>>> import numpy as np
>>> np.set_printoptions(precision=3, suppress=True, linewidth=200)
>>> rd = lambda a: np.round(a, 3) + 0
>>> W0 = np.load("x.npy")
>>> W0
array([[0, 6, 3],
       [0, 0, 3],
       [0, 0, 0]])
>>> w1 = np.array([[2, 0, 1, 1], [2, 2, 2, 0], [0, 1, 1, 1]])
>>> c = np.array([-9, -4, -4, 8])
>>> H = np.maximum(W0 @ w1 + c, 0)
>>> (H > 0).astype(int)
array([[1, 1, 1, 1],
       [0, 0, 0, 1],
       [0, 0, 0, 1]])
>>> rd((H > 0).mean(axis=0))
array([0.333, 0.333, 0.333, 1.   ])
>>> cent = np.array([[2, 0], [3, 3], [3, 0], [3, 1]])
>>> (H @ cent).round(6).argmax(axis=1)
array([0, 0, 0])
>>> w1 @ cent
array([[10,  1],
       [16,  6],
       [ 9,  4]])
>>> H @ cent
array([[105,  44],
       [ 33,  11],
       [ 24,   8]])
>>> rd(np.linalg.norm(W0, 2) / np.linalg.norm(W0))
np.float64(0.934)
>>> np.linalg.matrix_rank(W0, rtol=0.1)
np.int64(2)
>>> np.linalg.cond(W0) > 100
np.True_
>>> rk = np.linalg.matrix_rank(W0)
>>> rk
np.int64(2)
>>> N = np.linalg.svd(W0)[2][rk:].T
>>> np.linalg.matrix_rank(W0.T @ W0), np.linalg.matrix_rank(W0 @ W0.T)
(np.int64(2), np.int64(2))
>>> np.allclose(W0 @ N, 0)
True
>>> N.shape
(3, 1)
>>> N[:, 0] / N[np.abs(N[:, 0]).round(6).argmax(), 0]
array([ 1., -0., -0.])
>>> W0 @ N
array([[0.],
       [0.],
       [0.]])
>>> [int(np.linalg.matrix_rank(np.delete(W0, i, axis=0))) for i in range(3)]
[1, 1, 2]
>>> (W0 - W0.T) / 2
array([[ 0. ,  3. ,  1.5],
       [-3. ,  0. ,  1.5],
       [-1.5, -1.5,  0. ]])
>>> assert W0 == W0.T
Traceback (most recent call last):
  File "<python-input-27>", line 1, in <module>
    assert W0 == W0.T
           ^^^^^^^^^^
ValueError: The truth value of an array with more than one element is ambiguous. Use a.any() or a.all()
>>> np.allclose(W0, W0.T)
False
>>> np.linalg.determinant(W0)
Traceback (most recent call last):
  File "<python-input-29>", line 1, in <module>
    np.linalg.determinant(W0)
    ^^^^^^^^^^^^^^^^^^^^^
AttributeError: module 'numpy.linalg' has no attribute 'determinant'
>>> np.linalg.matrix_power(W0, 4)
array([[0, 0, 0],
       [0, 0, 0],
       [0, 0, 0]])
>>> rd(np.sort(np.abs(np.linalg.eigvals(W0))))
array([0., 0., 0.])
>>> (W0 + W0.T) / 2
array([[0. , 3. , 1.5],
       [3. , 0. , 1.5],
       [1.5, 1.5, 0. ]])
>>> W0 @ W0
array([[ 0,  0, 18],
       [ 0,  0,  0],
       [ 0,  0,  0]])
